% ipython --no-banner

In [1]: import numpy as np

In [2]: np.set_printoptions(suppress=True, linewidth=100)

In [3]: t = np.deg2rad(180)

In [4]: data = np.eye(3)

In [5]: data[np.ix_([1, 2], [1, 2])] = [[np.cos(t), -np.sin(t)], [np.sin(t), np.cos(t)]]

In [6]: print(data.round(2) + 0)
[[ 1.  0.  0.]
 [ 0. -1.  0.]
 [ 0.  0. -1.]]

In [7]: m1 = np.loadtxt("w.csv", delimiter=",")

In [8]: print(m1.round(2))
[[ 0.94 -0.06 -0.17 -0.28]
 [-0.06  0.94 -0.17 -0.28]
 [-0.17 -0.17  0.5  -0.83]
 [-0.28 -0.28 -0.83 -0.39]]

In [9]: vals, evecs = np.linalg.eigh(m1)

In [10]: x = np.array([-2, 5, -3, 7])

In [11]: print(round(float(x @ m1 @ x / (x @ x)), 2), np.round(vals[0], 2), round(vals[-1], 2))
0.46 -1.0 1.0

In [12]: print(np.round(np.linalg.eigvalsh(m1[1:, 1:]), 2))
[-0.94  1.    1.  ]

In [13]: C = 5 * np.array([[-0.4, -0.4, 0.9], [0.3, -1.2, 0.0]])

In [14]: rng = np.random.default_rng(402060)

In [15]: labels = rng.integers(0, 2, 19)

In [16]: X = C[labels] + rng.normal(size=(19, 3))

In [17]: print(X.round(2))
[[ 1.13 -7.07 -1.37]
 [-2.55 -2.26  2.68]
 [-0.94 -2.54  5.59]
 [-0.5  -5.83  1.66]
 [ 1.45 -6.49 -0.7 ]
 [-1.65 -1.26  5.04]
 [-3.45 -3.12  3.97]
 [ 1.79 -5.64  1.09]
 [-0.93 -2.6   4.76]
 [-3.57 -2.33  3.97]
 [-2.81 -0.14  3.92]
 [-3.22 -2.16  3.02]
 [-1.32 -3.65  4.99]
 [ 2.09 -4.12 -0.27]
 [-1.29 -2.59  3.75]
 [-2.16 -3.13  4.01]
 [ 1.12 -6.28  0.95]
 [-1.01 -1.65  4.44]
 [ 2.24 -6.17  0.32]]

In [18]: Xc = (X - X.mean(axis=0)) / X.std(axis=0)

In [19]: print(np.round(Xc.std(axis=0), 2))
[1. 1. 1.]

In [20]: c = np.linalg.lstsq(np.delete(Xc, 1, axis=1), Xc[:, 1])[0]

In [21]: print(np.abs(c).argmax())
1

In [22]: Xc = X - X.mean(axis=0)

In [23]: evecs = np.linalg.svd(Xc)[2][:2]

In [24]: other = Xc - Xc @ evecs.T @ evecs

In [25]: print(np.round(np.diag(evecs.T @ evecs), 2))
[0.91 0.34 0.75]

In [26]: print(np.round((Xc @ evecs.T).std(axis=0), 2))
[3.18 1.01]

In [27]: print(np.round(other.std(axis=0), 2))
[0.25 0.68 0.42]

In [28]: print(round(np.linalg.norm(other) / np.linalg.norm(Xc), 2))
0.24

In [29]: print(np.round(np.cov(Xc @ evecs.T, rowvar=False), 2) + 0)
[[10.67  0.  ]
 [ 0.    1.07]]

In [30]: E = np.load("m.npy")

In [31]: print(E.round(2))
[[ 0.02 -0.06 -0.06  0.06  0.02 -0.09]
 [-0.06  0.17  0.17 -0.17 -0.06  0.28]
 [-0.06  0.17  0.17 -0.17 -0.06  0.28]
 [ 0.06 -0.17 -0.17  0.17  0.06 -0.28]
 [ 0.02 -0.06 -0.06  0.06  0.02 -0.09]
 [-0.09  0.28  0.28 -0.28 -0.09  0.46]]

In [32]: vals, evecs = np.linalg.eigh(m1)

In [33]: print(vals.sum(), np.trace(m1))
2.0 2.0

In [34]: print(vals.round(2))
[-1.  1.  1.  1.]

In [35]: print(np.round(evecs @ np.diag(vals) @ evecs.T, 2))
[[ 0.94 -0.06 -0.17 -0.28]
 [-0.06  0.94 -0.17 -0.28]
 [-0.17 -0.17  0.5  -0.83]
 [-0.28 -0.28 -0.83 -0.39]]

In [36]: print(np.round(evecs.T @ evecs, 2) + 0)
[[1. 0. 0. 0.]
 [0. 1. 0. 0.]
 [0. 0. 1. 0.]
 [0. 0. 0. 1.]]

In [37]: mat = np.array([[-2.0, -3.0, 0.0, 0.0, -3.0, 0.0],
    ...:     [-3.0, -2.0, 0.0, 0.0, -3.0, 0.0],
    ...:     [0.0, 0.0, -2.0, -3.0, 0.0, -3.0],
    ...:     [0.0, 0.0, -3.0, -2.0, 0.0, -3.0],
    ...:     [-3.0, -3.0, 0.0, 0.0, -2.0, 0.0],
    ...:     [0.0, 0.0, -3.0, -3.0, 0.0, -2.0]])

In [38]: # 2 blocks once reordered

In [39]: q, evecs = np.linalg.qr(mat[:, :5])[0], np.linalg.qr(mat[:, 5:])[0]

In [40]: sig = np.linalg.svd(q.T @ evecs, compute_uv=False)

In [41]: print(sig.round(2))
[0.97]

In [42]: print((sig > 0.9).sum())
1

In [43]: u = np.array([-3, 8, -3])

In [44]: print(np.cross(mat[5, :3], mat[1, :3]))
[-6.  9.  0.]

In [45]: print(np.array([np.convolve(row, u, "same") for row in mat]))
[[ -7. -18.   9.   9. -24.   9.]
 [-18.  -7.   6.   9. -24.   9.]
 [  0.   6.  -7. -18.  18. -24.]
 [  0.   9. -18.  -7.  15. -24.]
 [-15. -15.   9.   6. -16.   6.]
 [  0.   9. -15. -15.  15. -16.]]

In [46]: print(np.polyval(u, mat[5]))
[ -3.  -3. -54. -54.  -3. -31.]

In [47]: F = np.load("test4.npy")

In [48]: print(F)
[[-1  3  2]
 [-6 -2 -3]
 [-4  0 -1]
 [-3  1  0]
 [-4  0 -1]]

In [49]: print(round(np.linalg.norm(F, 2) / np.linalg.norm(F), 2))
0.9

In [50]: print(np.linalg.matrix_rank(F, rtol=0.1))
2

In [51]: print([round(float(x), 2) for x in np.linalg.svd(F, compute_uv=False)[:3]])
[9.35, 4.43, 0.0]

In [52]: K = np.loadtxt("out5.csv", delimiter=",")

In [53]: print(K)
[[ 0.  0.  0.  0.  0.  0.]
 [-3.  1.  1.  3.  1.  3.]
 [ 0.  0.  0.  0.  0.  0.]]

In [54]: print(round(np.trace(np.linalg.pinv(K) @ K), 2))
1.0

In [55]: print(np.linalg.lstsq(K[:-1].T, K[-1])[2])
1

In [56]: print(np.unique(K.round(6), axis=0).shape)
(2, 6)

In [57]: print(np.abs(np.diag(np.linalg.qr(K)[1])) > 1e-9)
[ True False False]

In [58]: print(np.round(K @ np.linalg.pinv(K) @ K, 2))
[[ 0.  0.  0.  0.  0.  0.]
 [-3.  1.  1.  3.  1.  3.]
 [ 0.  0.  0.  0.  0.  0.]]

In [59]: U, sig, Vt = np.linalg.svd(K)

In [60]: print(sig.round(2))
[5.48 0.   0.  ]

In [61]: print(np.argmax(sig[:-1] / (sig[1:] + 1e-6)) + 1)
1

In [62]: other = U[:, :1] @ np.diag(sig[:1]) @ Vt[:1]

In [63]: print(round(np.abs(K - other).max(), 2))
0.0

In [64]: print(np.round(np.linalg.norm(K - other) / np.linalg.norm(K), 2))
0.0

In [65]: print(np.linalg.matrix_rank(other))
1

In [66]: print(np.round(np.linalg.norm(K - other, 2), 2), sig[1])
0.0 0.0

In [67]: W0 = np.load("data.npy")

In [68]: print(W0)
[[  3   9   5  -1   0  -6   3]
 [  9  -7   5   4   2  -9  -7]
 [  8  -7   3   5   8   5   0]
 [  2   5   2   7   0   8   7]
 [  7   6  -8  -5   2   8  -5]
 [-15  23  -5  -9  -4  12  17]]

In [69]: cov = W0.T @ W0

In [70]: print(np.allclose(cov, cov.T))
True

In [71]: print(np.round(np.linalg.svd(W0, compute_uv=False) ** 2, 2) + 0)
[1718.64  318.02  235.8   169.61   30.93    0.  ]

In [72]: print((W0 @ W0.T).shape)
(6, 6)

In [73]: print(np.linalg.matrix_rank(cov))
5

In [74]: U, sig, Vt = np.linalg.svd(W0)

In [75]: print(sig.round(2) + 0)
[41.46 17.83 15.36 13.02  5.56  0.  ]

In [76]: print(np.argmax(sig[:-1] / (sig[1:] + 1e-6)) + 1)
5

In [77]: other = U[:, :5] @ np.diag(sig[:5]) @ Vt[:5]

In [78]: print(other.round(2) + 0)
[[  3.   9.   5.  -1.   0.  -6.   3.]
 [  9.  -7.   5.   4.   2.  -9.  -7.]
 [  8.  -7.   3.   5.   8.   5.   0.]
 [  2.   5.   2.   7.   0.   8.   7.]
 [  7.   6.  -8.  -5.   2.   8.  -5.]
 [-15.  23.  -5.  -9.  -4.  12.  17.]]

In [79]: print(round(np.linalg.norm(W0 - other, 2), 2), np.round(sig[5], 2))
0.0 0.0

In [80]: print(np.linalg.matrix_rank(other))
5

In [81]: print(np.linalg.matrix_rank(W0, rtol=0.05))
5

In [82]: print(round(float(np.linalg.norm(W0, 2) / np.linalg.norm(W0)), 2))
0.83

In [83]: print([round(float(x), 2) for x in np.linalg.svd(W0, compute_uv=False)[:3]])
[41.46, 17.83, 15.36]

In [84]: print(np.linalg.matrix_rank(W0, rtol=0.1))
5
